% python3 -q
>>> import numpy as np
>>> from numpy import linalg as LA
>>> np.set_printoptions(precision=2, suppress=True, linewidth=120)
>>> Z = np.array([[3, 3, -5], [3, 1, -1], [3, -1, -5]])
>>> rng = np.random.default_rng(659)
>>> data = (rng.random((16, 3)) < 0.25) @ Z
>>> data
array([[  6,   4,  -6],
       [  3,  -1,  -5],
       [  3,   3,  -5],
       [  3,   1,  -1],
       [  3,  -1,  -5],
       [  6,   0,  -6],
       [  0,   0,   0],
       [  3,  -1,  -5],
       [  3,   3,  -5],
       [  0,   0,   0],
       [  3,   3,  -5],
       [  3,   1,  -1],
       [  3,   1,  -1],
       [  0,   0,   0],
       [  6,   2, -10],
       [  3,   3,  -5]])
>>> Y = data + rng.integers(-2, 3, (16, 1)) @ rng.integers(-2, 3, (1, 3))
>>> print(Y)
[[  6   4  -6]
 [  3   3  -3]
 [  3   5  -4]
 [  3  -1  -2]
 [  3   3  -3]
 [  6  -4  -8]
 [  0   4   2]
 [  3  -5  -7]
 [  3   3  -5]
 [  0  -4  -2]
 [  3   5  -4]
 [  3   3   0]
 [  3   3   0]
 [  0  -2  -1]
 [  6  -2 -12]
 [  3   7  -3]]
>>> print(LA.matrix_rank(Y - data, tol=1e-8))
1
>>> Y - data
array([[ 0,  0,  0],
       [ 0,  4,  2],
       [ 0,  2,  1],
       [ 0, -2, -1],
       [ 0,  4,  2],
       [ 0, -4, -2],
       [ 0,  4,  2],
       [ 0, -4, -2],
       [ 0,  0,  0],
       [ 0, -4, -2],
       [ 0,  2,  1],
       [ 0,  2,  1],
       [ 0,  2,  1],
       [ 0, -2, -1],
       [ 0, -4, -2],
       [ 0,  4,  2]])
>>> x = np.array([5, -9, -6])
>>> y = Y @ x
>>> LA.solve(Y.T @ Y, Y.T @ y)
array([ 5., -9., -6.])
>>> print(y)
[ 30   6  -6  36   6 114 -48 102  18  48  -6 -12 -12  24 120 -30]
>>> y = y + 0.05 * rng.normal(size=16)
>>> y
array([ 30.04,   5.95,  -6.08,  35.97,   6.05, 114.02, -47.97, 102.08,  18.09,  47.93,  -6.07, -12.05, -11.94,  23.98,
       120.03, -29.99])
>>> b, *_ = LA.lstsq(Y, y)
>>> print(np.round(Y.T @ (y - Y @ b), 2) + 0)
[0. 0. 0.]
>>> b
array([ 5., -9., -6.])
>>> b.round()
array([ 5., -9., -6.])
>>> M = np.load("test7.npy")
>>> M
array([[ 1,  0,  0,  0,  0],
       [ 0,  7,  0,  0,  0],
       [ 0,  0, -8,  0,  0],
       [ 0,  0,  0,  7,  0],
       [ 0,  0,  0,  0, -7]])
>>> Y = M ** -1
Traceback (most recent call last):
  File "<python-input-23>", line 1, in <module>
    Y = M ** -1
        ~~^^~~~
ValueError: Integers to negative integer powers are not allowed.
>>> Y = LA.inv(M)
>>> round(float(LA.det(M) * LA.det(Y)), 2)
1.0
>>> round(float(LA.slogdet(M)[0]), 2)
1.0
>>> LA.det(M) * Y
array([[2744.,    0.,    0.,    0.,    0.],
       [   0.,  392.,    0.,    0.,    0.],
       [  -0.,   -0., -343.,   -0.,   -0.],
       [   0.,    0.,    0.,  392.,    0.],
       [  -0.,   -0.,   -0.,   -0., -392.]])
>>> round(float(LA.cond(M)), 2)
8.0
>>> M @ Y
array([[1., 0., 0., 0., 0.],
       [0., 1., 0., 0., 0.],
       [0., 0., 1., 0., 0.],
       [0., 0., 0., 1., 0.],
       [0., 0., 0., 0., 1.]])
>>> print(np.allclose(Y, M.T))
False
>>> X = np.array([[0.5, 0.6, -0.4, -1.7, -1.0],
...     [-0.1, -0.7, 1.6, -1.3, -0.4],
...     [-1.3, -2.2, 1.1, 0.1, -0.2],
...     [0.4, -0.3, 3.2, -1.6, -0.4]])
>>> X
array([[ 0.5,  0.6, -0.4, -1.7, -1. ],
       [-0.1, -0.7,  1.6, -1.3, -0.4],
       [-1.3, -2.2,  1.1,  0.1, -0.2],
       [ 0.4, -0.3,  3.2, -1.6, -0.4]])
>>> Y = X + rng.integers(-2, 3, (4, 3)) @ rng.integers(-2, 3, (3, 5))
>>> Y
array([[ 2.5,  0.6, -1.4, -2.7,  1. ],
       [-0.1,  1.3, -3.4, -6.3, -0.4],
       [-7.3, -3.2,  2.1,  0.1, -4.2],
       [ 7.4,  2.7,  1.2, -1.6,  2.6]])
>>> print(Y - X)
[[ 2.  0. -1. -1.  2.]
 [ 0.  2. -5. -5.  0.]
 [-6. -1.  1.  0. -4.]
 [ 7.  3. -2.  0.  3.]]
>>> np.round(LA.svd(Y - X, compute_uv=False), 2) + 0
array([11.58,  7.13,  2.01,  0.  ])
>>> np.abs(Y - X).sum(axis=1)
array([ 6., 12., 12., 15.])
>>> LA.matrix_rank(Y - X, tol=1e-8)
np.int64(3)
>>> print(np.round(LA.norm(X[0] - X[1]), 2))
2.56
>>> round(float(LA.norm(X, 2)), 2)
4.44
>>> np.round(LA.norm(X, "nuc"), 2)
np.float64(9.06)
>>> round(LA.norm(X[0], 1), 2), round(LA.norm(X[0], np.inf), 2)
(np.float64(4.2), np.float64(1.7))
>>> round(float(LA.norm(X, 1)), 2), round(LA.norm(X, np.inf), 2)
(6.3, np.float64(5.9))
>>> np.round(LA.norm(X) ** 2 / LA.norm(X, 2) ** 2, 2)
np.float64(1.55)
>>> LA.norm(X, axis=0)
array([1.45, 2.4 , 3.76, 2.67, 1.17])
>>> LA.norm(X, axis=1)
array([2.16, 2.22, 2.79, 3.63])
>>> r0, v = X[2], X[0]
>>> print(round(r0 @ r0, 2))
7.79
>>> pr = (r0 @ v) / (r0 @ r0) * r0
>>> round(float((v - pr) @ r0), 2)
0.0
>>> print(LA.matrix_rank(np.outer(r0, v)))
1
>>> def softmax(z):
...     e = np.exp(z - z.max(axis=-1, keepdims=True))
...     return e / e.sum(axis=-1, keepdims=True)
... 
>>> softmax(X[3])
array([0.05, 0.03, 0.89, 0.01, 0.02])
>>> softmax(X[3] + -1)
array([0.05, 0.03, 0.89, 0.01, 0.02])
>>> S = X @ X.T / np.sqrt(5)
>>> softmax(S).round(6).argmax(axis=1)
array([0, 3, 2, 3])
>>> softmax(S)
array([[0.64, 0.15, 0.03, 0.18],
       [0.04, 0.2 , 0.1 , 0.65],
       [0.01, 0.11, 0.77, 0.12],
       [0.01, 0.07, 0.01, 0.91]])
>>> feats = np.load("block18.npy")
>>> feats
array([[22, 37,  0, 37],
       [ 0,  0,  2,  6],
       [ 0,  0,  4,  0],
       [ 0, 12,  0,  0],
       [ 1,  2,  0,  0],
       [ 0,  0,  5,  3],
       [38, 47,  9, 93],
       [ 0,  0,  3, 13],
       [ 0,  0,  4, 10],
       [ 0,  0,  9, 15],
       [ 0,  0,  8, 14],
       [ 6,  2,  4, 30],
       [13,  7,  8, 52],
       [11, 32,  0,  0],
       [ 0,  0,  8,  0],
       [ 0,  0,  0,  0],
       [ 0,  0,  4,  6],
       [ 0,  0,  0,  0],
       [15, 37,  0,  0],
       [27, 32,  7, 51],
       [ 0,  0,  0,  0],
       [20, 32,  0, 18],
       [ 0,  7,  0,  0],
       [37, 47,  8, 88]])
>>> Y = np.c_[feats[:, :1] @ np.array([[0]]), np.array([-2, -3, -1, -2, 2, 2, 0, 0, -1, 1, 0, -3, 0, -2, -3, -2, -1, 0, 3, 2, 1, -2, -3, -2])]
>>> Y
array([[ 0, -2],
       [ 0, -3],
       [ 0, -1],
       [ 0, -2],
       [ 0,  2],
       [ 0,  2],
       [ 0,  0],
       [ 0,  0],
       [ 0, -1],
       [ 0,  1],
       [ 0,  0],
       [ 0, -3],
       [ 0,  0],
       [ 0, -2],
       [ 0, -3],
       [ 0, -2],
       [ 0, -1],
       [ 0,  0],
       [ 0,  3],
       [ 0,  2],
       [ 0,  1],
       [ 0, -2],
       [ 0, -3],
       [ 0, -2]])
>>> LA.matrix_rank(Y)
np.int64(1)
>>> LA.cond(Y) > 100
np.True_
>>> np.argsort(-LA.norm(Y, axis=0).round(6), kind="stable")[:3]
array([1, 0])
>>> x = np.array([5, 0, 2, 4])
>>> y = feats @ x
>>> np.round(LA.pinv(feats) @ feats, 2) + 0
array([[1., 0., 0., 0.],
       [0., 1., 0., 0.],
       [0., 0., 1., 0.],
       [0., 0., 0., 1.]])
>>> np.round(LA.solve(feats.T @ feats, feats.T @ y), 2) + 0
array([5., 0., 2., 4.])
>>> np.round(LA.lstsq(feats, y)[0], 2) + 0
array([5., 0., 2., 4.])
>>> y = y + 0.02 * rng.normal(size=24)
>>> y.round(2) + 0
array([257.99,  27.98,   8.02,   0.01,   5.02,  21.98, 580.  ,  58.  ,  47.99,  78.02,  71.98, 158.03, 289.  ,  55.  ,
        15.99,  -0.01,  32.  ,   0.  ,  74.99, 353.04,  -0.02, 172.01,  -0.03, 553.  ])
>>> b, *_ = LA.lstsq(feats, y)
>>> np.round(feats.T @ (y - feats @ b), 2) + 0
array([0., 0., 0., 0.])
>>> ev, vecs = LA.eig(M)
>>> np.prod(ev)
np.float64(2744.0)
>>> print(M @ vecs[:, 0] - ev[0] * vecs[:, 0])
[0. 0. 0. 0. 0.]
>>> np.sort(LA.eigvals(M.T))
array([-8., -7.,  1.,  7.,  7.])
>>> np.sort(LA.eigvals(LA.inv(M)))
array([-0.14, -0.12,  0.14,  0.14,  1.  ])
>>> Y = feats + rng.integers(-2, 3, (24, 2)) @ rng.integers(-2, 3, (2, 4))
>>> Y
array([[14, 37,  0, 39],
       [ 0, -4, -2,  9],
       [ 6,  2,  6, -3],
       [-8, 12,  0,  2],
       [ 1, -2, -4,  3],
       [ 4, -4,  1,  5],
       [40, 45,  7, 94],
       [ 6, -2,  1, 13],
       [-4, -4,  0, 14],
       [-2, -2,  7, 17],
       [-4, -4,  4, 18],
       [ 2,  6,  8, 28],
       [17, 11, 12, 48],
       [11, 36,  4, -3],
       [ 0,  4, 12, -3],
       [ 4,  0,  0, -1],
       [-6, -2,  2,  9],
       [ 0,  8,  8, -6],
       [19, 37,  0, -1],
       [27, 28,  3, 54],
       [-4,  4,  4, -2],
       [24, 36,  4, 14],
       [ 0, 11,  4, -3],
       [35, 49, 10, 87]])
>>> Y - feats
array([[-8,  0,  0,  2],
       [ 0, -4, -4,  3],
       [ 6,  2,  2, -3],
       [-8,  0,  0,  2],
       [ 0, -4, -4,  3],
       [ 4, -4, -4,  2],
       [ 2, -2, -2,  1],
       [ 6, -2, -2,  0],
       [-4, -4, -4,  4],
       [-2, -2, -2,  2],
       [-4, -4, -4,  4],
       [-4,  4,  4, -2],
       [ 4,  4,  4, -4],
       [ 0,  4,  4, -3],
       [ 0,  4,  4, -3],
       [ 4,  0,  0, -1],
       [-6, -2, -2,  3],
       [ 0,  8,  8, -6],
       [ 4,  0,  0, -1],
       [ 0, -4, -4,  3],
       [-4,  4,  4, -2],
       [ 4,  4,  4, -4],
       [ 0,  4,  4, -3],
       [-2,  2,  2, -1]])
>>> r0 = np.array([7, 4, 7, 6])
>>> F = np.outer(rng.normal(size=11), r0) + 0.3 * rng.normal(size=(11, 4))
>>> F
array([[  6.91,   4.12,   6.34,   6.  ],
       [  8.61,   4.61,   8.76,   7.5 ],
       [-11.06,  -6.15, -11.28,  -9.73],
       [ 10.29,   5.49,  10.27,   8.26],
       [  3.55,   2.48,   3.05,   2.82],
       [  2.1 ,   1.58,   2.47,   2.39],
       [  6.06,   3.87,   6.69,   6.1 ],
       [ 22.15,  12.1 ,  22.02,  18.32],
       [ -4.26,  -2.62,  -4.07,  -3.76],
       [  4.95,   3.04,   5.67,   4.54],
       [ -2.24,  -0.93,  -2.46,  -2.25]])
>>> print(M.T @ M)
[[ 1  0  0  0  0]
 [ 0 49  0  0  0]
 [ 0  0 64  0  0]
 [ 0  0  0 49  0]
 [ 0  0  0  0 49]]
>>> LA.pinv(M)
array([[ 1.  ,  0.  ,  0.  ,  0.  ,  0.  ],
       [ 0.  ,  0.14,  0.  ,  0.  ,  0.  ],
       [ 0.  ,  0.  , -0.12,  0.  ,  0.  ],
       [ 0.  ,  0.  ,  0.  ,  0.14,  0.  ],
       [ 0.  ,  0.  ,  0.  ,  0.  , -0.14]])
>>> M @ M.T
array([[ 1,  0,  0,  0,  0],
       [ 0, 49,  0,  0,  0],
       [ 0,  0, 64,  0,  0],
       [ 0,  0,  0, 49,  0],
       [ 0,  0,  0,  0, 49]])
>>> Y = np.c_[F[:, :2] @ np.array([[-2, 1], [2, 2]]), np.array([-1, 9, 8, 5, 9, -1, 7, -9, 5, 8, 8])]
>>> Y
array([[ -5.57,  15.15,  -1.  ],
       [ -8.02,  17.82,   9.  ],
       [  9.82, -23.36,   8.  ],
       [ -9.59,  21.27,   5.  ],
       [ -2.15,   8.5 ,   9.  ],
       [ -1.05,   5.26,  -1.  ],
       [ -4.38,  13.8 ,   7.  ],
       [-20.09,  46.36,  -9.  ],
       [  3.28,  -9.5 ,   5.  ],
       [ -3.82,  11.03,   8.  ],
       [  2.6 ,  -4.1 ,   8.  ]])
>>> LA.matrix_rank(Y)
np.int64(3)
>>> print(np.round(LA.norm(Y - F @ LA.lstsq(F, Y)[0], axis=0), 2) + 0)
[ 0.    0.   19.08]
>>> Xc = F - F.mean(axis=0)
>>> vecs = LA.svd(Xc)[2][:1]
>>> Y = Xc - Xc @ vecs.T @ vecs
>>> print((Xc @ vecs.T).std(axis=0))
[14.27]
>>> LA.norm(Y, axis=1).round(6).argmax()
np.int64(6)
>>> np.cov(Xc @ vecs.T, rowvar=False)
array(224.14)
>>> np.diag(vecs.T @ vecs)
array([0.33, 0.1 , 0.33, 0.24])
>>> np.round(LA.norm(Y) / LA.norm(Xc), 2)
np.float64(0.03)
>>> x = np.array([1, 2, 1, 1])
>>> y = F @ x
>>> LA.lstsq(F, y)[0]
array([1., 2., 1., 1.])
>>> try:
...     LA.solve(F, y)
... except LA.LinAlgError as e:
...     print(e)
... 
Last 2 dimensions of the array must be square
>>> y = y + 0.3 * rng.normal(size=11)
>>> y
array([ 27.12,  34.55, -44.55,  39.68,  14.94,  10.47,  26.52,  86.83, -17.32,  21.36,  -9.1 ])
>>> b, *_ = LA.lstsq(F, y)
>>> b.round()
array([1., 2., 1., 1.])
>>> b
array([0.83, 2.1 , 1.11, 1.02])
>>> print(np.round(F.T @ (y - F @ b), 2) + 0)
[0. 0. 0. 0.]
>>> hat = F @ LA.solve(F.T @ F, F.T)
>>> np.allclose(hat @ hat, hat)
True
>>> np.round(np.trace(hat), 2)
np.float64(4.0)
>>> J = np.loadtxt("out16.csv", delimiter=",")
>>> J
array([[-2.,  2.,  0., -2.],
       [ 1., -2., -3.,  1.],
       [ 0., -2., -6.,  0.]])
>>> U, sig, vt = LA.svd(J)
>>> np.argmax(sig[:-1] / (sig[1:] + 1e-6)) + 1
np.int64(2)
>>> sig.round(2) + 0
array([7.36, 3.59, 0.  ])
>>> Y = U[:, :2] @ np.diag(sig[:2]) @ vt[:2]
>>> LA.matrix_rank(Y)
np.int64(2)
>>> round(LA.norm(J - Y) / LA.norm(J), 2)
np.float64(0.0)
>>> round(float(LA.norm(J - Y, 2)), 2), round(sig[2], 2)
(0.0, np.float64(0.0))
>>> print(np.round(J @ LA.pinv(J) @ J, 2) + 0)
[[-2.  2.  0. -2.]
 [ 1. -2. -3.  1.]
 [ 0. -2. -6.  0.]]
>>> U, sig, vt = LA.svd(J)
>>> vecs = vt[:(sig > 1e-8).sum()]
>>> x = J[2] + 5 * J[1] + rng.integers(2) * np.eye(4)[0]
>>> x
array([  6., -12., -21.,   5.])
>>> np.allclose(vecs.T @ vecs @ x, x)
False
>>> LA.matrix_rank(np.vstack([J, x]))
np.int64(3)
>>> np.diag(vecs.T @ vecs)
array([0.34, 0.38, 0.93, 0.34])
>>> round(LA.norm(x - vecs.T @ vecs @ x), 2)
np.float64(0.81)
>>> vecs.T @ vecs
array([[ 0.34, -0.31,  0.1 ,  0.34],
       [-0.31,  0.38,  0.21, -0.31],
       [ 0.1 ,  0.21,  0.93,  0.1 ],
       [ 0.34, -0.31,  0.1 ,  0.34]])
>>> x = np.array([0, -1, 1])
>>> y = data @ x
>>> LA.solve(data.T @ data, data.T @ y)
array([-0., -1.,  1.])
>>> np.round(LA.pinv(data) @ data, 2) + 0
array([[1., 0., 0.],
       [0., 1., 0.],
       [0., 0., 1.]])
>>> y = y + 0.05 * rng.normal(size=16)
>>> y
array([-10.09,  -3.97,  -8.05,  -1.97,  -4.04,  -6.04,  -0.01,  -3.95,  -8.03,  -0.03,  -8.04,  -1.93,  -2.  ,  -0.03,
       -11.92,  -7.99])
>>> b, *_ = LA.lstsq(data, y)
>>> round(LA.norm(y - data @ b), 2)
np.float64(0.16)
>>> b.round(2) + 0
array([ 0.  , -1.01,  1.  ])
>>> Y = J / np.sqrt((J ** 2).mean(axis=1, keepdims=True))
>>> LA.norm(Y, axis=1)
array([2., 2., 2.])
